$ ipython --no-banner

In [1]: import numpy as np

In [2]: from numpy import linalg as LA

In [3]: np.set_printoptions(suppress=True, linewidth=160)

In [4]: data = np.loadtxt("run4.csv", delimiter=",")

In [5]: print(data.round(1) + 0)
[[ 0.7  0.1  0.   0.7]
 [ 0.3  0.8 -0.4 -0.4]
 [-0.1  0.4  0.9  0. ]
 [ 0.7 -0.4  0.2 -0.6]]

In [6]: rng = np.random.default_rng(39079)

In [7]: z = rng.permutation(4)

In [8]: M2 = data[:, z] * rng.choice([-1, 1], 4)

In [9]: print(M2.round(1) + 0)
[[ 0.   0.7 -0.1  0.7]
 [ 0.4  0.3 -0.8 -0.4]
 [-0.9 -0.1 -0.4  0. ]
 [-0.2  0.7  0.4 -0.6]]

In [10]: left, _, VT = LA.svd(data.T @ M2)

In [11]: print(z)
[2 0 1 3]

In [12]: f, r1 = data[2], data[1]

In [13]: print(np.round(f @ r1, 1))
-0.0

In [14]: print(np.round(f @ f, 1))
1.0

In [15]: p = (f @ r1) / (f @ f) * f

In [16]: print(np.round(np.outer(f, r1), 1) + 0)
[[ 0.  -0.1  0.   0. ]
 [ 0.1  0.3 -0.2 -0.2]
 [ 0.3  0.7 -0.3 -0.3]
 [ 0.   0.   0.   0. ]]

In [17]: print(p.round(1) + 0)
[0. 0. 0. 0.]

In [18]: f = np.array([1, -3, -1, 0])

In [19]: M2 = data + np.outer(f, np.eye(4)[3])

In [20]: print(LA.matrix_rank(LA.inv(M2) - LA.inv(data), tol=1e-8))
1

In [21]: print(M2.round(1) + 0)
[[ 0.7  0.1  0.   1.7]
 [ 0.3  0.8 -0.4 -3.4]
 [-0.1  0.4  0.9 -1. ]
 [ 0.7 -0.4  0.2 -0.6]]

In [22]: feats = np.load("m.npy")

In [23]: print(feats)
[[-1  3  2  3 -2]
 [ 2  4 -2  2 -1]
 [-5 -1  3 -2 -3]
 [-1 -3  4  1  5]
 [ 2 -4 -2  3  4]]

In [24]: x = np.array([1, 2, 1, 0])

In [25]: print(np.round(data.T @ (data @ x), 1) + 0)
[1. 2. 1. 0.]

In [26]: print(np.round(LA.inv(data), 1) + 0)
[[ 0.7  0.3 -0.1  0.7]
 [ 0.1  0.8  0.4 -0.4]
 [ 0.  -0.4  0.9  0.2]
 [ 0.7 -0.4  0.  -0.6]]

In [27]: print(np.round(np.abs(LA.eigvals(data)), 1))
[1. 1. 1. 1.]

In [28]: print(round(float(LA.norm(x)), 1), round(float(LA.norm(data @ x)), 1))
2.4 2.4

In [29]: print(round(LA.det(data), 1))
-1.0

In [30]: print(np.round(np.sort(np.abs(np.degrees(np.angle(LA.eigvals(data))))), 1))
[  0.   25.9  25.9 180. ]

In [31]: print(feats.sum(axis=0))
[-3 -1  5  7  3]

In [32]: print(feats.mean(axis=0))
[-0.6 -0.2  1.   1.4  0.6]

In [33]: print(np.round(LA.svd(feats, compute_uv=False), 1))
[9.7 8.7 5.2 2.8 0.6]

In [34]: print(feats.sum(axis=1))
[ 5  5 -8  6  3]

In [35]: print(feats.shape)
(5, 5)

In [36]: print(feats - feats[0])
[[ 0  0  0  0  0]
 [ 3  1 -4 -1  1]
 [-4 -4  1 -5 -1]
 [ 0 -6  2 -2  7]
 [ 3 -7 -4  0  6]]

In [37]: M = np.load("out0.npy")

In [38]: print(M)
[[1 0 0 0 0]
 [2 1 0 0 0]
 [2 1 1 0 0]
 [1 3 1 1 0]
 [0 2 0 2 1]]

In [39]: # triangular, det is the product of the diagonal

In [40]: evals, evecs = LA.eig(M)

In [41]: print(evals)
[1. 1. 1. 1. 1.]

In [42]: print(np.round(np.sort(LA.eigvals(LA.inv(M))), 1))
[1.-0.j 1.+0.j 1.+0.j 1.+0.j 1.+0.j]

In [43]: print(np.prod(evals))
1.0

In [44]: print(np.round(np.sort(LA.eigvals(M @ M)), 1))
[1. 1. 1. 1. 1.]

In [45]: M2 = np.array([[3, 3, 3], [1, -3, -1], [-3, -3, -2], [0, -2, -3], [2, 0, 3]])

In [46]: print(np.einsum("ij,ij->i", M, M))
[ 1  5  6 12  9]

In [47]: print(np.vstack([M, M2.T]).shape)
(8, 5)

In [48]: print(np.einsum("ik,kj->ji", M, M2))
[[  3   7   4   3   4]
 [  3   3   0 -11 -10]
 [  3   5   3  -5  -5]]

In [49]: print(M2.T @ M.T)
[[  3   7   4   3   4]
 [  3   3   0 -11 -10]
 [  3   5   3  -5  -5]]

In [50]: print(np.einsum("ik,kj->ij", M, M2))
[[  3   3   3]
 [  7   3   5]
 [  4   0   3]
 [  3 -11  -5]
 [  4 -10  -5]]

In [51]: print(LA.matrix_rank(M @ M2))
3

In [52]: print(LA.matrix_rank(np.vstack([M, M2.T])))
5

In [53]: A = np.load("dump.npy")

In [54]: print(A)
[[ 0  3  1]
 [-3  0  4]
 [-1 -4  0]]

In [55]: # looks like rank 2

In [56]: T = np.stack([A, 3 * A, A[::-1]])

In [57]: print(np.round(LA.norm(T, axis=(1, 2)), 1))
[ 7.2 21.6  7.2]

In [58]: print(LA.matrix_rank(T))
[2 2 2]

In [59]: print(np.round(LA.det(T), 1) + 0)
[0. 0. 0.]

In [60]: print(T.sum(axis=0))
[[ -1   8   4]
 [-15   0  20]
 [ -4 -13   1]]

In [61]: print(np.einsum("bij,cij->bc", T, T))
[[ 52 156   1]
 [156 468   3]
 [  1   3  52]]

In [62]: print(np.argsort(-LA.norm(A, axis=0).round(6), kind="stable")[:3])
[1 2 0]

In [63]: print(round(LA.norm(A, 2) / LA.norm(A), 1))
0.7

In [64]: print(LA.cond(A) > 100)
True

In [65]: left, sigma, VT = LA.svd(A)

In [66]: evecs = VT[:(sigma > 1e-8).sum()]

In [67]: x = A[2] + -1 * A[0] + rng.integers(2) * np.eye(3)[1]

In [68]: print(x)
[-1. -7. -1.]

In [69]: print(np.round(evecs.T @ evecs, 1))
[[ 0.4  0.2 -0.5]
 [ 0.2  1.   0.1]
 [-0.5  0.1  0.7]]

In [70]: x = np.array([3, -3, -1])

In [71]: print(np.round(LA.eigvals(A).real, 1) + 0)
[0. 0. 0.]

In [72]: print(round(LA.det(A), 1))
0.0

In [73]: O = LA.solve(np.eye(3) - A, np.eye(3) + A)

In [74]: print(np.round(LA.det(O), 1))
1.0

In [75]: print(round(LA.det(A), 1))
0.0

In [76]: print(LA.matrix_power(A, 4))
[[ 260  104 -312]
 [ 104  650   78]
 [-312   78  442]]

In [77]: print(np.allclose(A, A.T))
False

In [78]: print(A @ A)
[[-10  -4  12]
 [ -4 -25  -3]
 [ 12  -3 -17]]

In [79]: print(round(float(np.abs(LA.eigvals(A)).max()), 1))
5.1

In [80]: K = np.loadtxt("arr.csv", delimiter=",")

In [81]: print(K)
[[5. 0. 0. 2.]
 [0. 6. 7. 0.]
 [0. 0. 3. 0.]
 [4. 1. 2. 0.]
 [4. 1. 2. 0.]
 [6. 4. 3. 0.]
 [0. 0. 3. 0.]
 [6. 4. 3. 0.]
 [1. 2. 4. 0.]
 [4. 1. 2. 0.]
 [9. 3. 1. 0.]
 [3. 5. 5. 0.]
 [4. 1. 2. 0.]
 [2. 0. 1. 0.]
 [7. 0. 0. 0.]
 [9. 3. 1. 0.]
 [0. 0. 3. 0.]
 [9. 3. 1. 0.]]

In [82]: x = np.array([5, 5, 0, 0])

In [83]: print(np.einsum("ij,j->i", K, x))
[25. 30.  0. 25. 25. 50.  0. 50. 15. 25. 60. 40. 25. 10. 35. 60.  0. 60.]

In [84]: print(np.sign((K @ x).round(6)))
[1. 1. 0. 1. 1. 1. 0. 1. 1. 1. 1. 1. 1. 1. 1. 1. 0. 1.]

In [85]: z = K[:, 0] > np.median(K[:, 0])

In [86]: f = K[z].mean(axis=0) - K[~z].mean(axis=0)

In [87]: print(z.astype(int))
[1 0 0 0 0 1 0 1 0 0 1 0 0 0 1 1 0 1]

In [88]: print((((K - K.mean(axis=0)) @ f > 0) == z).mean())
1.0

In [89]: print(f.round(1))
[ 5.3  0.9 -1.8  0.3]

In [90]: print(np.argsort(-np.abs(f).round(6), kind="stable"))
[0 2 1 3]

In [91]: P = K @ LA.solve(K.T @ K, K.T)

In [92]: print(np.round(np.diag(P), 1))
[1.  0.5 0.2 0.1 0.1 0.1 0.2 0.1 0.1 0.1 0.2 0.2 0.1 0.1 0.2 0.2 0.2 0.2]

In [93]: print(np.round(P @ K[:, 2], 1) + 0)
[0. 7. 3. 2. 2. 3. 3. 3. 4. 2. 1. 5. 2. 1. 0. 1. 3. 1.]

In [94]: print(np.round(LA.eigvalsh(P), 1) + 0)
[0. 0. 0. 0. 0. 0. 0. 0. 0. 0. 0. 0. 0. 0. 1. 1. 1. 1.]

In [95]: print(np.allclose(P @ P, P))
True

In [96]: basis = K[[9, 16]].astype(float)

In [97]: for _ in range(4):
    ...:     z = LA.norm(K[:, None] - basis, axis=-1).argmin(axis=1)
    ...:     basis = np.array([K[z == j].mean(axis=0) for j in range(2)])
    ...: 

In [98]: print(z)
[0 1 1 0 0 0 1 0 1 0 0 1 0 1 0 0 1 0]

In [99]: print(basis.round(1))
[[6.1 1.9 1.5 0.2]
 [0.9 1.9 3.7 0. ]]
